% python3 -q
>>> import numpy as np
>>> np.set_printoptions(precision=2, suppress=True, linewidth=140, sign=" ")
>>> F = np.array([[5, 3, -2, 1, 0, 5],
...     [0, 3, -3, 2, 5, 3],
...     [5, -2, -2, 1, -2, -3],
...     [-3, 5, 3, 4, -5, 1],
...     [-5, 4, 0, -5, 4, 3],
...     [5, 2, -4, 0, -4, 3]])
>>> x0 = np.array([1, 0, 1, 1, 2, 2])
>>> y = F @ x0
>>> y
array([14, 15, -6, -4,  4, -1])
>>> np.round(np.linalg.solve(F, y), 2) + 0
array([ 1.,  0.,  1.,  1.,  2.,  2.])
>>> np.round(np.linalg.solve(F, y + F[:, 5]), 2) + 0
array([ 1.,  0.,  1.,  1.,  2.,  3.])
>>> np.round(np.linalg.solve(F.T, F[2]), 2) + 0
array([ 0.,  0.,  1.,  0.,  0.,  0.])
>>> w1 = np.array([[0, 2, 2, 0, 2],
...     [2, 2, 1, 1, 1],
...     [0, 0, 0, 1, 2],
...     [2, 1, 0, 1, 1],
...     [2, 0, 2, 0, 2],
...     [1, 0, 1, 0, 0]])
>>> c = np.array([1, 2, 1, -2, -2])
>>> H = np.maximum(F @ w1 + c, 0)
>>> H
array([[ 14,  19,  19,   0,   8],
       [ 24,  10,  17,   0,   7],
       [  0,   9,   2,   0,   0],
       [ 10,  10,   0,  10,   0],
       [ 10,   0,   6,   0,   0],
       [  0,  16,   8,   0,   0]])
>>> (H > 0).mean(axis=0)
array([ 0.67,  0.83,  0.83,  0.17,  0.33])
>>> (H > 0).astype(int)
array([[ 1,  1,  1,  0,  1],
       [ 1,  1,  1,  0,  1],
       [ 0,  1,  1,  0,  0],
       [ 1,  1,  0,  1,  0],
       [ 1,  0,  1,  0,  0],
       [ 0,  1,  1,  0,  0]])
>>> cent = np.array([[0, 2], [0, 0], [2, 0], [1, 3], [1, 2]])
>>> (H @ cent).round(6).argmax(axis=1)
array([ 0,  1,  0,  1,  1,  0])
>>> w1 @ cent
array([[ 6,  4],
       [ 4,  9],
       [ 3,  7],
       [ 2,  9],
       [ 6,  8],
       [ 2,  2]])
>>> t3 = np.stack([F, -2 * F, F[::-1]])
>>> t3.shape
(3, 6, 6)
>>> t3.sum(axis=0)
array([[ 0, -1, -2, -1, -4, -2],
       [-5,  1,  3, -7, -1,  0],
       [-8,  7,  5,  3, -3,  4],
       [ 8, -7, -5, -3,  3, -4],
       [ 5, -1, -3,  7,  1,  0],
       [ 0,  1,  2,  1,  4,  2]])
>>> np.linalg.matrix_rank(t3)
array([ 6,  6,  6])
>>> np.linalg.matrix_rank(t3.reshape(3, -1))
np.int64(2)
>>> np.einsum("bij,cij->bc", t3, t3)
array([[ 413, -826,  130],
       [-826, 1652, -260],
       [ 130, -260,  413]])
>>> rng = np.random.default_rng(61)
>>> idx = rng.permutation(6)
>>> idx
array([ 4,  3,  0,  2,  1,  5])
>>> M2 = F[idx][:, idx]
>>> np.round(np.linalg.det(M2), 2), round(np.linalg.det(F[idx]), 2)
(np.float64(27116.0), np.float64(27116.0))
>>> np.trace(M2)
np.int64(17)
>>> np.diag(M2)
array([ 4,  4,  5, -2,  3,  3])
>>> M2
array([[ 4, -5, -5,  0,  4,  3],
       [-5,  4, -3,  3,  5,  1],
       [ 0,  1,  5, -2,  3,  5],
       [-2,  1,  5, -2, -2, -3],
       [ 5,  2,  0, -3,  3,  3],
       [-4,  0,  5, -4,  2,  3]])
>>> X = np.loadtxt("w.csv", delimiter=",")
>>> X
array([[ 0.97, -0.13, -0.13, -0.03, -0.03, -0.13],
       [-0.13,  0.36, -0.64, -0.13, -0.13, -0.64],
       [-0.13, -0.64,  0.36, -0.13, -0.13, -0.64],
       [-0.03, -0.13, -0.13,  0.97, -0.03, -0.13],
       [-0.03, -0.13, -0.13, -0.03,  0.97, -0.13],
       [-0.13, -0.64, -0.64, -0.13, -0.13,  0.36]])
>>> # keeps lengths
>>> w, evecs = np.linalg.eigh(X)
>>> w.sum(), np.trace(X)
(np.float64(4.0), np.float64(4.0))
>>> evecs @ np.diag(w) @ evecs.T
array([[ 0.97, -0.13, -0.13, -0.03, -0.03, -0.13],
       [-0.13,  0.36, -0.64, -0.13, -0.13, -0.64],
       [-0.13, -0.64,  0.36, -0.13, -0.13, -0.64],
       [-0.03, -0.13, -0.13,  0.97, -0.03, -0.13],
       [-0.03, -0.13, -0.13, -0.03,  0.97, -0.13],
       [-0.13, -0.64, -0.64, -0.13, -0.13,  0.36]])
>>> np.round(evecs.T @ X @ evecs, 2) + 0
array([[-1.,  0.,  0.,  0.,  0.,  0.],
       [ 0.,  1.,  0.,  0.,  0.,  0.],
       [ 0.,  0.,  1.,  0.,  0.,  0.],
       [ 0.,  0.,  0.,  1.,  0.,  0.],
       [ 0.,  0.,  0.,  0.,  1.,  0.],
       [ 0.,  0.,  0.,  0.,  0.,  1.]])
>>> np.linalg.eigvalsh(X + 4 * np.eye(6))
array([ 3.,  5.,  5.,  5.,  5.,  5.])
